>>> import numpy as np
>>> np.set_printoptions(suppress=True, linewidth=120)
>>> tidy = lambda a: np.round(a, 2) + 0
>>> feats = np.loadtxt("mat.csv", delimiter=",")
>>> feats
array([[ 0.,  7., -4.,  8.],
       [ 0.,  0.,  7.,  9.],
       [ 0.,  0.,  0., -2.],
       [ 0.,  0.,  0.,  0.]])
>>> tidy(np.linalg.det(feats))
np.float64(0.0)
>>> np.allclose(feats, feats.T)
False
>>> tidy(np.abs(np.linalg.eigvals(feats)).max())
np.float64(0.0)
>>> np.trace(feats)
np.float64(0.0)
>>> tidy(np.linalg.matrix_power(feats, 2))
array([[  0.,   0.,  49.,  71.],
       [  0.,   0.,   0., -14.],
       [  0.,   0.,   0.,   0.],
       [  0.,   0.,   0.,   0.]])
>>> r = np.linalg.matrix_rank(feats)
>>> r
np.int64(3)
>>> N = np.linalg.svd(feats)[2][r:].T
>>> [int(np.linalg.matrix_rank(feats[:, :j + 1])) for j in range(4)]
[0, 1, 2, 3]
>>> np.linalg.matrix_rank(feats.T @ feats), np.linalg.matrix_rank(feats @ feats.T)
(np.int64(3), np.int64(3))
>>> np.allclose(feats @ N, 0)
True
>>> N[:, 0] / N[np.abs(N[:, 0]).round(6).argmax(), 0]
array([ 1., -0., -0., -0.])
>>> [int(np.linalg.matrix_rank(np.delete(feats, i, axis=0))) for i in range(4)]
[2, 2, 2, 3]
>>> N @ N.T
array([[1., 0., 0., 0.],
       [0., 0., 0., 0.],
       [0., 0., 0., 0.],
       [0., 0., 0., 0.]])
>>> feats @ N
array([[0.],
       [0.],
       [0.],
       [0.]])
>>> arr = np.load("dump.npy")
>>> arr
array([[ 0,  1,  0, -1],
       [-2,  1, -3,  0],
       [ 5,  0,  0,  0]])
>>> np.unravel_index(np.abs(arr).argmax(), arr.shape)
(np.int64(2), np.int64(0))
>>> np.diff(arr, axis=0)
array([[-2,  0, -3,  1],
       [ 7, -1,  3,  0]])
>>> tidy(np.linalg.norm(arr))
np.float64(6.4)
>>> np.abs(arr).max()
np.int64(5)
>>> arr.shape
(3, 4)
>>> arr.sum(axis=0)
array([ 3,  2, -3, -1])
>>> arr - arr[0]
array([[ 0,  0,  0,  0],
       [-2,  0, -3,  1],
       [ 5, -1,  0,  1]])
>>> t3 = np.stack([arr, -2 * arr, arr[::-1]])
>>> t3.shape
(3, 3, 4)
>>> tidy(np.linalg.norm(t3, axis=(1, 2)))
array([ 6.4 , 12.81,  6.4 ])
>>> np.linalg.matrix_rank(t3.reshape(3, -1))
np.int64(2)
>>> t3.sum(axis=0)
array([[ 5, -1,  0,  1],
       [ 0,  0,  0,  0],
       [-5,  1,  0, -1]])
>>> (t3 @ arr.T).shape
(3, 3, 3)
>>> r0 = np.array([-2, -2, 0])
>>> np.convolve(arr[1], r0)
array([4, 2, 4, 6, 0, 0])
